In [1]: import numpy as np

In [2]: from numpy import linalg as LA

In [3]: np.set_printoptions(precision=1, suppress=True, linewidth=120)

In [4]: X = np.load("dump.npy")

In [5]: X
Out[5]: 
array([[ 2., -1.,  3.],
       [ 0.,  1.,  0.],
       [ 0.,  0., -1.]])

In [6]: # triangular

In [7]: Y = X / np.sqrt((X ** 2).mean(axis=1, keepdims=True))

In [8]: LA.matrix_rank(Y) == LA.matrix_rank(X)
Out[8]: np.True_

In [9]: Y[2]
Out[9]: array([ 0. ,  0. , -1.7])

In [10]: LA.norm(Y, axis=1)
Out[10]: array([1.7, 1.7, 1.7])

In [11]: np.poly(X)
Out[11]: array([ 1., -2., -1.,  2.])

In [12]: round(LA.det(X[::-1]), 1)
Out[12]: np.float64(2.0)

In [13]: LA.eigvals(X)
Out[13]: array([ 2.,  1., -1.])

In [14]: np.einsum("ij,ji->", X, X)
Out[14]: np.float64(6.0)

In [15]: np.round(LA.det(X.T), 1)
Out[15]: np.float64(-2.0)

In [16]: round(float(LA.eigvals(X).sum().real), 1)
Out[16]: 2.0

In [17]: np.einsum("ii->", X)
Out[17]: np.float64(2.0)

In [18]: r0 = np.array([2, -4, 5])

In [19]: np.array([np.convolve(row, r0, "same") for row in X])
Out[19]: 
array([[-10.,  20., -17.],
       [  2.,  -4.,   5.],
       [  0.,  -2.,   4.]])

In [20]: np.correlate(X[1], X[0], "full")
Out[20]: array([ 0.,  3., -1.,  2.,  0.])

In [21]: np.cross(X[1, :3], X[0, :3])
Out[21]: array([ 3.,  0., -2.])

In [22]: arr = np.array([[18.0, 13.0, 9.0, 0.0],
    ...:     [-16.0, -11.0, -8.0, 0.0],
    ...:     [-2.0, -2.0, -1.0, 0.0],
    ...:     [20.0, 15.0, 10.0, 0.0]])

In [23]: # rows and columns are dependent

In [24]: Y = np.array([[-2, 1, -2], [0, -1, -2], [-1, -2, -1], [1, 0, 2]])

In [25]: LA.matrix_rank(np.vstack([arr, Y.T]))
Out[25]: np.int64(4)

In [26]: Y @ arr
Traceback (most recent call last):
  Cell In[26], line 1
    Y @ arr
ValueError: matmul: Input operand 1 has a mismatch in its core dimension 0, with gufunc signature (n?,k),(k,m?)->(n?,m?) (size 4 is different from 3)


In [27]: np.vstack([arr, Y.T]).shape
Out[27]: (7, 4)

In [28]: Y.T @ arr.T
Out[28]: 
array([[-45.,  40.,   5., -50.],
       [-13.,  11.,   2., -15.],
       [-71.,  62.,   9., -80.]])

In [29]: np.einsum("ij,ij->i", arr, arr)
Out[29]: array([574., 441.,   9., 725.])

In [30]: np.einsum("ik,kj->ji", arr, Y)
Out[30]: 
array([[-45.,  40.,   5., -50.],
       [-13.,  11.,   2., -15.],
       [-71.,  62.,   9., -80.]])

In [31]: W0 = np.diag(20 * np.array([4, 5, 3, 3])) + np.array([[0, 1, 3, 4], [3, 5, 5, 2], [4, 0, 0, 3], [0, 3, 0, 4]])

In [32]: W0
Out[32]: 
array([[ 80,   1,   3,   4],
       [  3, 105,   5,   2],
       [  4,   0,  60,   3],
       [  0,   3,   0,  64]])

In [33]: U, sigma, vt = LA.svd(W0, full_matrices=False)

In [34]: sigma / sigma[0]
Out[34]: array([1. , 0.8, 0.6, 0.6])

In [35]: np.abs(vt[0])
Out[35]: array([0.1, 1. , 0.1, 0.1])

In [36]: np.round(U.T @ U, 1) + 0
Out[36]: 
array([[1., 0., 0., 0.],
       [0., 1., 0., 0.],
       [0., 0., 1., 0.],
       [0., 0., 0., 1.]])

In [37]: np.abs(U[:, 0]).round(6).argmax()
Out[37]: np.int64(1)

In [38]: np.round(vt @ vt.T, 1) + 0
Out[38]: 
array([[1., 0., 0., 0.],
       [0., 1., 0., 0.],
       [0., 0., 1., 0.],
       [0., 0., 0., 1.]])

In [39]: round(np.sqrt((sigma ** 2).sum()), 1), round(LA.norm(W0), 1)
Out[39]: (np.float64(158.8), np.float64(158.8))

In [40]: sigma
Out[40]: array([105.6,  80.6,  63.9,  59.1])

In [41]: K = np.load("out12.npy")

In [42]: K
Out[42]: 
array([[ 1.1, -3.8, -5.6],
       [-0.3,  2.6,  1.3],
       [-1.9, -1.8,  3.9],
       [-0.1, -2.5, -2.3],
       [-0.1,  2.4, -1.2],
       [ 0.6,  2.1,  3.1],
       [ 0.3,  3.3, -1.6],
       [ 0.6,  0.9,  0.8],
       [ 0.8,  3.4,  1.9],
       [-2.5, -0.2, -2.1],
       [ 1.7, -1.2, -0.9],
       [ 1.1, -5.5,  0.9]])

In [43]: Ac = K - K.mean(axis=0)

In [44]: vecs = LA.svd(Ac)[2][:2]

In [45]: Y = Ac - Ac @ vecs.T @ vecs

In [46]: np.round(np.cov(Ac @ vecs.T, rowvar=False), 1) + 0
Out[46]: 
array([[10.4,  0. ],
       [ 0. ,  5.4]])

In [47]: np.round(Y.std(axis=0), 1) + 0
Out[47]: array([1.2, 0. , 0.1])

In [48]: Ac = (K - K.mean(axis=0)) / K.std(axis=0)

In [49]: np.argwhere(np.abs(Ac) > 2)
Out[49]: 
array([[0, 2],
       [9, 0]])

In [50]: beta = LA.lstsq(np.delete(Ac, 1, axis=1), Ac[:, 1])[0]

In [51]: np.abs(beta).argmax()
Out[51]: np.int64(1)

In [52]: round(1 - np.var(Ac[:, 1] - np.delete(Ac, 1, axis=1) @ beta), 1)
Out[52]: np.float64(0.1)

In [53]: beta.round(1) + 0
Out[53]: array([0. , 0.3])

In [54]: LA.norm(K, axis=1)
Out[54]: array([6.9, 2.9, 4.7, 3.4, 2.7, 3.8, 3.7, 1.3, 4. , 3.3, 2.3, 5.7])

In [55]: np.round(LA.norm(K) ** 2 / LA.norm(K, 2) ** 2, 1)
Out[55]: np.float64(1.7)

In [56]: round(LA.norm(K[10], 1), 1), np.round(LA.norm(K[10], np.inf), 1)
Out[56]: (np.float64(3.8), np.float64(1.7))

In [57]: round(LA.norm(K, 1), 1), np.round(LA.norm(K, np.inf), 1)
Out[57]: (np.float64(29.7), np.float64(10.5))

In [58]: F = np.load("w.npy")

In [59]: F
Out[59]: 
array([[3, 0, 0],
       [0, 1, 0],
       [0, 0, 1]])

In [60]: LA.svd(F, compute_uv=False)
Out[60]: array([3., 1., 1.])

In [61]: F.T @ F
Out[61]: 
array([[9, 0, 0],
       [0, 1, 0],
       [0, 0, 1]])

In [62]: LA.pinv(F)
Out[62]: 
array([[0.3, 0. , 0. ],
       [0. , 1. , 0. ],
       [0. , 0. , 1. ]])

In [63]: vec = np.ones(3)

In [64]: for _ in range(3):
    ...:     vec = F @ vec
    ...:     vec /= LA.norm(vec)
    ...:     print(round(vec @ F @ vec, 1))
    ...: 
2.6
3.0
3.0

In [65]: vec.round(1) + 0
Out[65]: array([1., 0., 0.])

In [66]: vals, vecs = LA.eigh(F)

In [67]: vecs.T @ vecs
Out[67]: 
array([[1., 0., 0.],
       [0., 1., 0.],
       [0., 0., 1.]])

In [68]: vals
Out[68]: array([1., 1., 3.])

In [69]: M = np.array([[1, 1, 1], [-3, -1, -4], [5, 5, 4]])

In [70]: M[1] = M[2]

In [71]: M
Out[71]: 
array([[1, 1, 1],
       [5, 5, 4],
       [5, 5, 4]])

In [72]: # looks like rank 2

In [73]: U, sigma, vt = LA.svd(M, full_matrices=False)

In [74]: U.shape, sigma.shape, vt.shape
Out[74]: ((3, 3), (3,), (3, 3))

In [75]: np.allclose(U * sigma @ vt, M)
Out[75]: True

In [76]: np.round(vt @ vt.T, 1) + 0
Out[76]: 
array([[1., 0., 0.],
       [0., 1., 0.],
       [0., 0., 1.]])

In [77]: round(float(np.sqrt((sigma ** 2).sum())), 1), round(float(LA.norm(M)), 1)
Out[77]: (11.6, 11.6)

In [78]: np.round(sigma / sigma[0], 1) + 0
Out[78]: array([1., 0., 0.])

In [79]: vec = np.array([5, 1, 1])

In [80]: y = F @ vec

In [81]: beta, lr = np.zeros(3), 1 / LA.norm(F, 2) ** 2

In [82]: for i in range(4):
    ...:     beta -= lr * F.T @ (F @ beta - y)
    ...:     if i % 1 == 0: print(i, round(LA.norm(F @ beta - y), 1))
    ...: 
0 1.3
1 1.1
2 1.0
3 0.9

In [83]: beta
Out[83]: array([5. , 0.4, 0.4])

In [84]: C2 = M.T @ M

In [85]: np.round(LA.svd(M, compute_uv=False) ** 2, 1) + 0
Out[85]: array([135.,   0.,   0.])

In [86]: np.round(LA.eigvalsh(C2)[::-1], 1) + 0
Out[86]: array([135.,   0.,   0.])

In [87]: np.allclose(C2, C2.T)
Out[87]: True

In [88]: np.diag(C2)
Out[88]: array([51, 51, 33])
